$ python -q
>>> import numpy as np
>>> from numpy import linalg as LA
>>> np.set_printoptions(precision=2, suppress=True, linewidth=160, sign=" ")
>>> def rd(a):
...     return np.round(a, 2) + 0
... 
>>> J = np.load("m.npy")
>>> J
array([[-4, -4,  0, -4, -4,  0],
       [ 6, -2,  6,  6, -2,  6],
       [ 0,  0,  4,  0,  0,  4],
       [ 0,  0,  0, -6, -6,  0],
       [ 0,  0,  0,  9, -3,  9],
       [ 0,  0,  0,  0,  0,  6]])
>>> A2 = LA.inv(J)
>>> rd(A2)
array([[-0.06,  0.12, -0.19,  0.04, -0.08,  0.12],
       [-0.19, -0.12,  0.19,  0.12,  0.08, -0.12],
       [ 0.  ,  0.  ,  0.25,  0.  ,  0.  , -0.17],
       [ 0.  ,  0.  ,  0.  , -0.04,  0.08, -0.12],
       [ 0.  ,  0.  ,  0.  , -0.12, -0.08,  0.12],
       [ 0.  ,  0.  ,  0.  ,  0.  ,  0.  ,  0.17]])
>>> np.allclose(A2, J.T)
False
>>> rd(J @ A2)
array([[ 1.,  0.,  0.,  0.,  0.,  0.],
       [ 0.,  1.,  0.,  0.,  0.,  0.],
       [ 0.,  0.,  1.,  0.,  0.,  0.],
       [ 0.,  0.,  0.,  1.,  0.,  0.],
       [ 0.,  0.,  0.,  0.,  1.,  0.],
       [ 0.,  0.,  0.,  0.,  0.,  1.]])
>>> rd(LA.inv(A2))
array([[-4., -4.,  0., -4., -4.,  0.],
       [ 6., -2.,  6.,  6., -2.,  6.],
       [ 0.,  0.,  4.,  0.,  0.,  4.],
       [ 0.,  0.,  0., -6., -6.,  0.],
       [ 0.,  0.,  0.,  9., -3.,  9.],
       [ 0.,  0.,  0.,  0.,  0.,  6.]])
>>> q, R = LA.qr(J)
>>> rd(np.abs(np.diag(R)))
array([  7.21,   4.44,   4.  ,  10.82,   6.66,   6.  ])
>>> rd(abs(R[0, 0])), rd(LA.norm(J[:, 0]))
(np.float64(7.21), np.float64(7.21))
>>> J @ J
array([[ -8,  24, -24, -20,  60, -60],
       [-36, -20,  12, -90, -50,  30],
       [  0,   0,  16,   0,   0,  40],
       [  0,   0,   0, -18,  54, -54],
       [  0,   0,   0, -81, -45,  27],
       [  0,   0,   0,   0,   0,  36]])
>>> LA.matrix_power(J, 4)
array([[ -800,  -672,    96, -6500, -5460,   780],
       [ 1008,  -464,   816,  8190, -3770,  6630],
       [    0,     0,   256,     0,     0,  2080],
       [    0,     0,     0, -4050, -3402,   486],
       [    0,     0,     0,  5103, -2349,  4131],
       [    0,     0,     0,     0,     0,  1296]])
>>> rd(np.sort(np.abs(LA.eigvals(J))))
array([ 4.  ,  5.66,  5.66,  6.  ,  8.49,  8.49])
>>> (J - J.T) / 2
array([[ 0. , -5. ,  0. , -2. , -2. ,  0. ],
       [ 5. ,  0. ,  3. ,  3. , -1. ,  3. ],
       [ 0. , -3. ,  0. ,  0. ,  0. ,  2. ],
       [ 2. , -3. ,  0. ,  0. , -7.5,  0. ],
       [ 2. ,  1. ,  0. ,  7.5,  0. ,  4.5],
       [ 0. , -3. , -2. ,  0. , -4.5,  0. ]])
>>> rd(LA.det(J))
np.float64(55296.0)
>>> rd(np.abs(LA.eigvals(J)).max())
np.float64(8.49)
>>> np.allclose(J, J.T)
False
